$ ipython --no-banner

In [1]: import numpy as np

In [2]: np.set_printoptions(precision=2, suppress=True, linewidth=160, sign=" ")

In [3]: X = np.load("out19.npy")

In [4]: print(X)
[[ 0 -4 -2]
 [ 4  0  4]
 [ 2 -4  0]]

In [5]: U, sv, Vt = np.linalg.svd(X)

In [6]: print(sv.round(2) + 0)
[ 6.  6.  0.]

In [7]: print(np.argmax(sv[:-1] / (sv[1:] + 1e-6)) + 1)
2

In [8]: B = U[:, :2] @ np.diag(sv[:2]) @ Vt[:2]

In [9]: round(float(np.abs(X - B).max()), 2)
Out[9]: 0.0

In [10]: print(np.linalg.matrix_rank(X, rtol=0.05))
2

In [11]: np.linalg.matrix_rank(B)
Out[11]: np.int64(2)

In [12]: th = np.radians(60)

In [13]: r_ = np.eye(3)

In [14]: r_[0, 0] = r_[2, 2] = np.cos(th)

In [15]: r_[0, 2], r_[2, 0] = -np.sin(th), np.sin(th)

In [16]: r_
Out[16]: 
array([[ 0.5 ,  0.  , -0.87],
       [ 0.  ,  1.  ,  0.  ],
       [ 0.87,  0.  ,  0.5 ]])

In [17]: B = X @ r_.T

In [18]: np.abs(B - X).max(axis=0)
Out[18]: array([ 5.46,  0.  ,  1.73])

In [19]: print(round(np.linalg.det(r_), 2), np.trace(r_))
1.0 2.0

In [20]: np.allclose(X @ X.T, B @ B.T)
Out[20]: True

In [21]: B
Out[21]: 
array([[ 1.73, -4.  , -1.  ],
       [-1.46,  0.  ,  5.46],
       [ 1.  , -4.  ,  1.73]])

In [22]: U, sv, Vt = np.linalg.svd(X)

In [23]: V = Vt[:(sv > 1e-8).sum()]

In [24]: rng = np.random.default_rng(86757)

In [25]: vec = X[2] + 5 * X[1] + rng.integers(2) * np.eye(3)[2]

In [26]: vec
Out[26]: array([22., -4., 20.])

In [27]: V.T @ V
Out[27]: 
array([[ 0.56, -0.22,  0.44],
       [-0.22,  0.89,  0.22],
       [ 0.44,  0.22,  0.56]])

In [28]: np.round(np.linalg.norm(vec - V.T @ V @ vec), 2)
Out[28]: np.float64(0.0)

In [29]: np.linalg.matrix_rank(np.vstack([X, vec]))
Out[29]: np.int64(2)

In [30]: np.allclose(V.T @ V @ vec, vec)
Out[30]: True
